% python3 -q
>>> import numpy as np
>>> np.set_printoptions(suppress=True, linewidth=160)
>>> def rd(a):
...     return np.round(a, 2) + 0
... 
>>> F = np.loadtxt("sample12.csv", delimiter=",")
>>> F
array([[ 10.,   6.,   7.,   1.,   4.,  -2.,  -4.,  -7.,   4.,  -9.,  12.,   4.,  11.],
       [  6.,   8.,   8.,  -2.,  -2.,   6.,   4.,   0.,   2., -10.,  10.,  -2.,  10.],
       [  7.,   8.,  14.,  -3.,  -1.,   7.,   2.,  -2.,   1.,  -3.,   5.,  -1.,   7.],
       [  1.,  -2.,  -3.,   2.,   3.,  -5.,  -4.,  -3.,   1.,   0.,   1.,   3.,   0.],
       [  4.,  -2.,  -1.,   3.,   6.,  -8.,  -8.,  -7.,   2.,   1.,   2.,   6.,   1.],
       [ -2.,   6.,   7.,  -5.,  -8.,  13.,  11.,   8.,  -2.,  -3.,   0.,  -8.,   2.],
       [ -4.,   4.,   2.,  -4.,  -8.,  11.,  11.,   9.,  -2.,  -4.,   0.,  -8.,   1.],
       [ -7.,   0.,  -2.,  -3.,  -7.,   8.,   9.,   9.,  -3.,   1.,  -5.,  -7.,  -4.],
       [  4.,   2.,   1.,   1.,   2.,  -2.,  -2.,  -3.,   2.,  -5.,   6.,   2.,   5.],
       [ -9., -10.,  -3.,   0.,   1.,  -3.,  -4.,   1.,  -5.,  22., -21.,   1., -18.],
       [ 12.,  10.,   5.,   1.,   2.,   0.,   0.,  -5.,   6., -21.,  22.,   2.,  19.],
       [  4.,  -2.,  -1.,   3.,   6.,  -8.,  -8.,  -7.,   2.,   1.,   2.,   6.,   1.],
       [ 11.,  10.,   7.,   0.,   1.,   2.,   1.,  -4.,   5., -18.,  19.,   1.,  17.]])
>>> [round(float(x), 2) for x in np.linalg.svd(F, compute_uv=False)[:3]]
[76.04, 48.32, 17.64]
>>> rd(np.linalg.norm(F, 2) / np.linalg.norm(F))
np.float64(0.83)
>>> x0 = np.array([5, 1, 7, 1, 2, 0, 1, 9, 0, 6, 1, 8, 2])
>>> h1 = np.maximum(F @ x0, 0)
>>> h1
array([ 59.,  46., 113.,   0.,  13.,  29.,   0.,   0.,   7.,  14.,  15.,  13.,  34.])
>>> np.flatnonzero(h1 > 1e-9)
array([ 0,  1,  2,  4,  5,  8,  9, 10, 11, 12])
>>> F.T @ h1
array([ 2159.,  2112.,  2818.,  -417.,    47.,  1130.,   249.,  -807.,   639., -2045.,  2509.,    47.,  2630.])
>>> ang = np.radians(60)
>>> R = np.eye(13)
>>> R[7, 7] = R[1, 1] = np.cos(ang)
>>> R[7, 1], R[1, 7] = -np.sin(ang), np.sin(ang)
>>> A2 = F @ R.T
>>> np.allclose(np.linalg.norm(F, axis=1), np.linalg.norm(A2, axis=1))
True
>>> rd(np.linalg.det(R)), np.trace(R)
(np.float64(1.0), np.float64(12.0))
>>> rd(np.linalg.svd(F, compute_uv=False)), rd(np.linalg.svd(A2, compute_uv=False))
(array([76.04, 48.32, 17.64,  0.  ,  0.  ,  0.  ,  0.  ,  0.  ,  0.  ,  0.  ,  0.  ,  0.  ,  0.  ]), array([76.04, 48.32, 17.64,  0.  ,  0.  ,  0.  ,  0.  ,  0.  ,  0.  ,  0.  ,  0.  ,  0.  ,  0.  ]))
>>> np.allclose(F @ F.T, A2 @ A2.T)
True
>>> w, V = np.linalg.eigh(F)
>>> np.unique(w.round(6) + 0, return_counts=True)[1]
array([10,  1,  1,  1])
>>> np.abs(V[:, -1]).round(6).argmax()
np.int64(10)
>>> rank = np.linalg.matrix_rank(F)
>>> rank
np.int64(3)
>>> ns = np.linalg.svd(F)[2][rank:].T
>>> [int(np.linalg.matrix_rank(F[:, :j + 1])) for j in range(13)]
[1, 2, 3, 3, 3, 3, 3, 3, 3, 3, 3, 3, 3]
>>> np.allclose(F @ ns, 0)
True
>>> W0 = np.loadtxt("mat.csv", delimiter=",")
>>> W0
array([[2., 0., 1., 8., 5., 9., 0., 9., 3., 1., 8., 2., 7.],
       [4., 8., 4., 7., 8., 7., 7., 4., 6., 7., 4., 3., 3.],
       [9., 5., 0., 5., 9., 1., 3., 2., 8., 4., 3., 3., 3.],
       [4., 6., 4., 8., 1., 0., 4., 6., 4., 9., 8., 9., 7.],
       [1., 8., 7., 5., 8., 8., 6., 1., 1., 1., 8., 2., 8.],
       [6., 7., 0., 3., 0., 1., 3., 0., 6., 7., 3., 3., 7.]])
>>> rd(np.linalg.norm(W0[0], 1)), rd(np.linalg.norm(W0[0], np.inf))
(np.float64(55.0), np.float64(9.0))
>>> W0[0] @ W0[2]
np.float64(209.0)
>>> rd(np.linalg.norm(W0, 2))
np.float64(42.28)
>>> A2 = W0[0, 0] * W0[1:] - np.outer(W0[1:, 0], W0[0])
>>> A2
array([[  0.,  16.,   4., -18.,  -4., -22.,  14., -28.,   0.,  10., -24.,  -2., -22.],
       [  0.,  10.,  -9., -62., -27., -79.,   6., -77., -11.,  -1., -66., -12., -57.],
       [  0.,  12.,   4., -16., -18., -36.,   8., -24.,  -4.,  14., -16.,  10., -14.],
       [  0.,  16.,  13.,   2.,  11.,   7.,  12.,  -7.,  -1.,   1.,   8.,   2.,   9.],
       [  0.,  14.,  -6., -42., -30., -52.,   6., -54.,  -6.,   8., -42.,  -6., -28.]])
>>> W0[:, 0] / W0[0, 0]
array([1. , 2. , 4.5, 2. , 0.5, 3. ])
>>> K = np.loadtxt("run19.csv", delimiter=",")
>>> K
array([[ 0.48, -0.41,  2.9 , -1.28,  0.01,  3.76,  1.48, -3.26,  3.74, -2.66],
       [-0.22,  0.16,  0.67,  0.94,  0.96,  1.59, -0.24, -0.06,  0.58,  0.58],
       [-1.24,  0.42, -0.16,  3.3 ,  2.62,  1.46, -1.67,  1.37, -1.04,  3.16],
       [-0.06, -0.36, -0.69,  0.9 ,  0.36, -1.41,  0.18,  0.12, -1.26,  0.66],
       [-1.56, -1.04, -0.3 ,  1.16,  1.2 , -1.02, -0.52, -1.92, -1.08,  0.6 ],
       [ 3.25, -1.24,  1.59,  4.35,  2.26,  0.5 ,  4.86, -1.15, -0.07,  0.32],
       [-0.07, -0.13, -0.92,  1.53,  0.71, -1.35, -0.11,  0.9 , -1.65,  1.4 ]])
>>> np.linalg.lstsq(K[:-1].T, K[-1])[2]
np.int32(4)
>>> rd(np.trace(np.linalg.pinv(K) @ K))
np.float64(4.0)
>>> rd(K @ np.linalg.pinv(K) @ K)
array([[ 0.48, -0.41,  2.9 , -1.28,  0.01,  3.76,  1.48, -3.26,  3.74, -2.66],
       [-0.22,  0.16,  0.67,  0.94,  0.96,  1.59, -0.24, -0.06,  0.58,  0.58],
       [-1.24,  0.42, -0.16,  3.3 ,  2.62,  1.46, -1.67,  1.37, -1.04,  3.16],
       [-0.06, -0.36, -0.69,  0.9 ,  0.36, -1.41,  0.18,  0.12, -1.26,  0.66],
       [-1.56, -1.04, -0.3 ,  1.16,  1.2 , -1.02, -0.52, -1.92, -1.08,  0.6 ],
       [ 3.25, -1.24,  1.59,  4.35,  2.26,  0.5 ,  4.86, -1.15, -0.07,  0.32],
       [-0.07, -0.13, -0.92,  1.53,  0.71, -1.35, -0.11,  0.9 , -1.65,  1.4 ]])
